$ python3 -q
>>> import numpy as np
>>> np.set_printoptions(suppress=True, linewidth=140)
>>> data = np.load("out1.npy")
>>> data
array([[-1., -2.,  0., -2.],
       [-2., -1.,  0., -2.],
       [ 0.,  0., -1.,  0.],
       [-2., -2.,  0., -1.]])
>>> # symmetric, so the eigenvalues are real
>>> ev, vecs = np.linalg.eig(data)
>>> ev.round(1)
array([ 1., -5.,  1., -1.])
>>> x0 = np.array([1, 4, 9, 2])
>>> rhs = data @ x0
>>> rhs
array([-13., -10.,  -9., -12.])
>>> np.round(np.linalg.solve(data, rhs + data[:, 3]), 1)
array([1., 4., 9., 3.])
>>> np.round(np.linalg.solve(data, 2 * rhs), 1)
array([ 2.,  8., 18.,  4.])
>>> np.round(np.linalg.solve(data, rhs), 1)
array([1., 4., 9., 2.])
>>> np.linalg.rank(data)
Traceback (most recent call last):
  File "<python-input-13>", line 1, in <module>
    np.linalg.rank(data)
    ^^^^^^^^^^^^^^
AttributeError: module 'numpy.linalg' has no attribute 'rank'
>>> np.round(np.linalg.norm(data), 1)
np.float64(5.3)
>>> data[4]
Traceback (most recent call last):
  File "<python-input-15>", line 1, in <module>
    data[4]
    ~~~~^^^
IndexError: index 4 is out of bounds for axis 0 with size 4
>>> np.count_nonzero(data)
np.int64(10)
>>> np.unravel_index(np.abs(data).argmax(), data.shape)
(np.int64(0), np.int64(1))
>>> np.linalg.matrix_rank(data)
np.int64(4)
>>> data - data[0]
array([[ 0.,  0.,  0.,  0.],
       [-1.,  1.,  0.,  0.],
       [ 1.,  2., -1.,  2.],
       [-1.,  0.,  0.,  1.]])
>>> np.diff(data, axis=0)
array([[-1.,  1.,  0.,  0.],
       [ 2.,  1., -1.,  2.],
       [-2., -2.,  1., -1.]])
>>> np.round(data.mean(axis=0), 1)
array([-1.2, -1.2, -0.2, -1.2])
>>> E = np.load("dump.npy")
>>> E
array([[ 5, 11,  2,  6,  7,  6,  8,  5,  9,  9],
       [11, 40,  6, 24, 26, 22, 29, 19, 24, 25],
       [ 2,  6,  3,  4,  5,  3,  7,  4,  2,  3],
       [ 6, 24,  4, 31, 23, 13, 19, 19, 23, 23],
       [ 7, 26,  5, 23, 24, 19, 24, 14, 15, 20],
       [ 6, 22,  3, 13, 19, 23, 18, 11,  9, 16],
       [ 8, 29,  7, 19, 24, 18, 30,  9, 12, 19],
       [ 5, 19,  4, 19, 14, 11,  9, 24, 16, 11],
       [ 9, 24,  2, 23, 15,  9, 12, 16, 31, 26],
       [ 9, 25,  3, 23, 20, 16, 19, 11, 26, 29]])
>>> th = np.radians(180)
>>> R = np.eye(10)
>>> R[8, 8] = R[7, 7] = np.cos(th)
>>> R[8, 7], R[7, 8] = -np.sin(th), np.sin(th)
>>> R.round(1) + 0
array([[ 1.,  0.,  0.,  0.,  0.,  0.,  0.,  0.,  0.,  0.],
       [ 0.,  1.,  0.,  0.,  0.,  0.,  0.,  0.,  0.,  0.],
       [ 0.,  0.,  1.,  0.,  0.,  0.,  0.,  0.,  0.,  0.],
       [ 0.,  0.,  0.,  1.,  0.,  0.,  0.,  0.,  0.,  0.],
       [ 0.,  0.,  0.,  0.,  1.,  0.,  0.,  0.,  0.,  0.],
       [ 0.,  0.,  0.,  0.,  0.,  1.,  0.,  0.,  0.,  0.],
       [ 0.,  0.,  0.,  0.,  0.,  0.,  1.,  0.,  0.,  0.],
       [ 0.,  0.,  0.,  0.,  0.,  0.,  0., -1.,  0.,  0.],
       [ 0.,  0.,  0.,  0.,  0.,  0.,  0.,  0., -1.,  0.],
       [ 0.,  0.,  0.,  0.,  0.,  0.,  0.,  0.,  0.,  1.]])
>>> other = E @ R.T
>>> np.abs(other - E).max(axis=0)
array([ 0.,  0.,  0.,  0.,  0.,  0.,  0., 48., 62.,  0.])
>>> np.round(np.linalg.svd(E, compute_uv=False), 1) + 0, np.round(np.linalg.svd(other, compute_uv=False), 1) + 0
(array([168.9,  28.9,  17.3,  11.4,   9.5,   3. ,   0.9,   0.2,   0. ,   0. ]), array([168.9,  28.9,  17.3,  11.4,   9.5,   3. ,   0.9,   0.2,   0. ,   0. ]))
>>> other.round(1)
array([[  5.,  11.,   2.,   6.,   7.,   6.,   8.,  -5.,  -9.,   9.],
       [ 11.,  40.,   6.,  24.,  26.,  22.,  29., -19., -24.,  25.],
       [  2.,   6.,   3.,   4.,   5.,   3.,   7.,  -4.,  -2.,   3.],
       [  6.,  24.,   4.,  31.,  23.,  13.,  19., -19., -23.,  23.],
       [  7.,  26.,   5.,  23.,  24.,  19.,  24., -14., -15.,  20.],
       [  6.,  22.,   3.,  13.,  19.,  23.,  18., -11.,  -9.,  16.],
       [  8.,  29.,   7.,  19.,  24.,  18.,  30.,  -9., -12.,  19.],
       [  5.,  19.,   4.,  19.,  14.,  11.,   9., -24., -16.,  11.],
       [  9.,  24.,   2.,  23.,  15.,   9.,  12., -16., -31.,  26.],
       [  9.,  25.,   3.,  23.,  20.,  16.,  19., -11., -26.,  29.]])
>>> np.allclose(E @ E.T, other @ other.T)
True
>>> G = other.T @ other
>>> np.linalg.matrix_rank(G)
np.int64(8)
>>> (other @ other.T).shape
(10, 10)
>>> np.round(np.diag(G), 1)
array([ 522., 5896.,  177., 4067., 3613., 2370., 3701., 2114., 3533., 3899.])
>>> rank = np.linalg.matrix_rank(E)
>>> rank
np.int64(8)
>>> N = np.linalg.svd(E)[2][rank:].T
>>> np.round(E @ N, 1) + 0
array([[0., 0.],
       [0., 0.],
       [0., 0.],
       [0., 0.],
       [0., 0.],
       [0., 0.],
       [0., 0.],
       [0., 0.],
       [0., 0.],
       [0., 0.]])
>>> [int(np.linalg.matrix_rank(E[:i])) for i in range(1, len(E) + 1)]
[1, 2, 3, 4, 5, 6, 7, 7, 8, 8]
>>> np.linalg.matrix_rank(E.T @ E), np.linalg.matrix_rank(E @ E.T)
(np.int64(8), np.int64(8))
>>> feats = np.loadtxt("test17.csv", delimiter=",")
>>> feats
array([[-15., -27.,   3., -10., -18.,   2.],
       [ 24.,  27., -12.,  16.,  18.,  -8.],
       [ -6., -18.,   0.,  -4., -12.,   0.],
       [  0.,   0.,   0.,   5.,   9.,  -1.],
       [  0.,   0.,   0.,  -8.,  -9.,   4.],
       [  0.,   0.,   0.,   2.,   6.,   0.]])
>>> u, g = feats[5], feats[2]
>>> u @ g
np.float64(-80.0)
>>> pr = (u @ g) / (u @ u) * u
>>> g - pr
array([ -6., -18.,   0.,   0.,   0.,   0.])
>>> np.outer(u, g)
array([[  -0.,   -0.,    0.,   -0.,   -0.,    0.],
       [  -0.,   -0.,    0.,   -0.,   -0.,    0.],
       [  -0.,   -0.,    0.,   -0.,   -0.,    0.],
       [ -12.,  -36.,    0.,   -8.,  -24.,    0.],
       [ -36., -108.,    0.,  -24.,  -72.,    0.],
       [  -0.,   -0.,    0.,   -0.,   -0.,    0.]])
